% ipython --no-banner

In [1]: import numpy as np

In [2]: np.set_printoptions(precision=2, suppress=True, linewidth=120, floatmode="fixed")

In [3]: K = np.load("run9.npy")

In [4]: K
Out[4]: 
array([[ 0.04,  0.00,  0.04, -0.36],
       [-0.20,  0.00, -0.20,  1.80],
       [-0.04,  0.00, -0.04,  0.36],
       [ 0.20,  0.00,  0.20, -1.80],
       [ 0.04,  0.00,  0.04, -0.36],
       [-0.10,  0.00, -0.10,  0.90],
       [ 0.00,  0.00,  0.00,  0.00],
       [ 0.26,  0.00,  0.26, -2.34]])

In [5]: np.linalg.matrix_rank(K, rtol=0.1)
Out[5]: np.int64(1)

In [6]: round(float(np.linalg.norm(K, 2) / np.linalg.norm(K)), 2)
Out[6]: 1.0

In [7]: [round(float(x), 2) for x in np.linalg.svd(K, compute_uv=False)[:3]]
Out[7]: [3.67, 0.0, 0.0]

In [8]: x0 = np.array([2, 3, 3, 3])

In [9]: K * x0
Out[9]: 
array([[ 0.08,  0.00,  0.12, -1.08],
       [-0.40,  0.00, -0.60,  5.40],
       [-0.08,  0.00, -0.12,  1.08],
       [ 0.40,  0.00,  0.60, -5.40],
       [ 0.08,  0.00,  0.12, -1.08],
       [-0.20,  0.00, -0.30,  2.70],
       [ 0.00,  0.00,  0.00,  0.00],
       [ 0.52,  0.00,  0.78, -7.02]])

In [10]: K @ (2 * x0)
Out[10]: array([ -1.76,   8.80,   1.76,  -8.80,  -1.76,   4.40,   0.00, -11.44])

In [11]: K @ x0
Out[11]: array([-0.88,  4.40,  0.88, -4.40, -0.88,  2.20,  0.00, -5.72])
